$ python -q
>>> import numpy as np
>>> np.set_printoptions(precision=1, suppress=True, linewidth=160)
>>> rd = lambda a: np.round(a, 1) + 0
>>> arr = np.loadtxt("a.csv", delimiter=",")
>>> print(arr)
[[0. 0. 0. 0. 0. 0. 0. 0. 0. 0.]
 [0. 0. 0. 0. 0. 0. 0. 0. 0. 0.]
 [0. 0. 1. 0. 0. 0. 0. 0. 0. 0.]
 [0. 0. 0. 1. 0. 0. 0. 0. 0. 0.]
 [0. 0. 0. 0. 1. 0. 0. 0. 0. 0.]
 [0. 0. 0. 0. 0. 2. 0. 0. 0. 0.]
 [0. 0. 0. 0. 0. 0. 2. 0. 0. 0.]
 [0. 0. 0. 0. 0. 0. 0. 2. 0. 0.]
 [0. 0. 0. 0. 0. 0. 0. 0. 3. 0.]
 [0. 0. 0. 0. 0. 0. 0. 0. 0. 1.]]
>>> # column 1 repeats column 0
>>> vals, vecs = np.linalg.eigh(arr)
>>> x = np.array([0, 1, -3, 0, 1, -3, -2, -2, 3, 3])
>>> print(rd(x @ arr @ x / (x @ x)), vals[0], vals[-1])
1.7 0.0 3.0
>>> print(vecs * np.maximum(vals, 0) @ vecs.T)
[[0. 0. 0. 0. 0. 0. 0. 0. 0. 0.]
 [0. 0. 0. 0. 0. 0. 0. 0. 0. 0.]
 [0. 0. 1. 0. 0. 0. 0. 0. 0. 0.]
 [0. 0. 0. 1. 0. 0. 0. 0. 0. 0.]
 [0. 0. 0. 0. 1. 0. 0. 0. 0. 0.]
 [0. 0. 0. 0. 0. 2. 0. 0. 0. 0.]
 [0. 0. 0. 0. 0. 0. 2. 0. 0. 0.]
 [0. 0. 0. 0. 0. 0. 0. 2. 0. 0.]
 [0. 0. 0. 0. 0. 0. 0. 0. 3. 0.]
 [0. 0. 0. 0. 0. 0. 0. 0. 0. 1.]]
>>> print(rd(np.linalg.eigvalsh(arr[1:, 1:])))
[0. 1. 1. 1. 1. 2. 2. 2. 3.]
>>> print((np.sign(vecs[:, -1].round(6)) == np.sign(vecs[0, -1].round(6))).astype(int))
[1 1 1 1 1 1 1 1 0 1]
>>> print(vecs * np.abs(vals) @ vecs.T)
[[0. 0. 0. 0. 0. 0. 0. 0. 0. 0.]
 [0. 0. 0. 0. 0. 0. 0. 0. 0. 0.]
 [0. 0. 1. 0. 0. 0. 0. 0. 0. 0.]
 [0. 0. 0. 1. 0. 0. 0. 0. 0. 0.]
 [0. 0. 0. 0. 1. 0. 0. 0. 0. 0.]
 [0. 0. 0. 0. 0. 2. 0. 0. 0. 0.]
 [0. 0. 0. 0. 0. 0. 2. 0. 0. 0.]
 [0. 0. 0. 0. 0. 0. 0. 2. 0. 0.]
 [0. 0. 0. 0. 0. 0. 0. 0. 3. 0.]
 [0. 0. 0. 0. 0. 0. 0. 0. 0. 1.]]
>>> Uu, s, Vt = np.linalg.svd(arr)
>>> print(s)
[3. 2. 2. 2. 1. 1. 1. 1. 0. 0.]
>>> M2 = Uu[:, :8] @ np.diag(s[:8]) @ Vt[:8]
>>> print(rd(np.linalg.norm(arr - M2) / np.linalg.norm(arr)))
0.0
>>> print(np.linalg.matrix_rank(M2))
8
>>> print(M2)
[[0. 0. 0. 0. 0. 0. 0. 0. 0. 0.]
 [0. 0. 0. 0. 0. 0. 0. 0. 0. 0.]
 [0. 0. 1. 0. 0. 0. 0. 0. 0. 0.]
 [0. 0. 0. 1. 0. 0. 0. 0. 0. 0.]
 [0. 0. 0. 0. 1. 0. 0. 0. 0. 0.]
 [0. 0. 0. 0. 0. 2. 0. 0. 0. 0.]
 [0. 0. 0. 0. 0. 0. 2. 0. 0. 0.]
 [0. 0. 0. 0. 0. 0. 0. 2. 0. 0.]
 [0. 0. 0. 0. 0. 0. 0. 0. 3. 0.]
 [0. 0. 0. 0. 0. 0. 0. 0. 0. 1.]]
>>> print(np.linalg.matrix_rank(arr, rtol=0.05))
8
>>> print(np.prod(np.diag(arr)), rd(np.linalg.det(arr)))
0.0 0.0
>>> print(rd(np.sort(np.linalg.eigvals(arr))))
[0. 0. 1. 1. 1. 1. 2. 2. 2. 3.]
>>> K = np.loadtxt("m.csv", delimiter=",")
>>> print(K)
[[  4.   7.   3.   5.]
 [ 10.  13.  10.  10.]
 [  4.  -2.   5.   0.]
 [-20. -20. -20. -17.]]
>>> u, g = K[0], K[3]
>>> print(u @ u)
99.0
>>> print(u @ g)
-365.0
>>> p = (u @ g) / (u @ u) * u
>>> print(rd(g - p))
[-5.3  5.8 -8.9  1.4]
>>> print(rd(p))
[-14.7 -25.8 -11.1 -18.4]
>>> print(rd(np.linalg.norm(u + g) ** 2 + np.linalg.norm(u - g) ** 2))
3176.0
>>> print(np.linalg.matrix_rank(np.outer(u, g)))
1
>>> print(np.outer(u, g))
[[ -80.  -80.  -80.  -68.]
 [-140. -140. -140. -119.]
 [ -60.  -60.  -60.  -51.]
 [-100. -100. -100.  -85.]]
>>> data = np.loadtxt("sample15.csv", delimiter=",")
>>> print(data)
[[ 1.  1.  1.  1. -1. -1. -1. -1.]
 [ 1.  1. -1. -1. -1. -1.  1.  1.]
 [ 1. -1. -1.  1.  1. -1. -1.  1.]
 [ 1. -1.  1. -1.  1. -1.  1. -1.]
 [ 1. -1.  1. -1. -1.  1. -1.  1.]
 [ 1.  1.  1.  1.  1.  1.  1.  1.]]
>>> th = np.radians(135)
>>> r_ = np.eye(8)
>>> r_[5, 5] = r_[7, 7] = np.cos(th)
>>> r_[5, 7], r_[7, 5] = -np.sin(th), np.sin(th)
>>> print(rd(r_))
[[ 1.   0.   0.   0.   0.   0.   0.   0. ]
 [ 0.   1.   0.   0.   0.   0.   0.   0. ]
 [ 0.   0.   1.   0.   0.   0.   0.   0. ]
 [ 0.   0.   0.   1.   0.   0.   0.   0. ]
 [ 0.   0.   0.   0.   1.   0.   0.   0. ]
 [ 0.   0.   0.   0.   0.  -0.7  0.  -0.7]
 [ 0.   0.   0.   0.   0.   0.   1.   0. ]
 [ 0.   0.   0.   0.   0.   0.7  0.  -0.7]]
>>> M2 = data @ r_.T
>>> print(rd(np.linalg.det(r_)), rd(np.trace(r_)))
1.0 4.6
>>> print(rd(np.abs(M2 - data).max(axis=0)))
[0.  0.  0.  0.  0.  2.4 0.  2.4]
>>> print(rd(M2))
[[ 1.   1.   1.   1.  -1.   1.4 -1.   0. ]
 [ 1.   1.  -1.  -1.  -1.   0.   1.  -1.4]
 [ 1.  -1.  -1.   1.   1.   0.  -1.  -1.4]
 [ 1.  -1.   1.  -1.   1.   1.4  1.   0. ]
 [ 1.  -1.   1.  -1.  -1.  -1.4 -1.   0. ]
 [ 1.   1.   1.   1.   1.  -1.4  1.   0. ]]
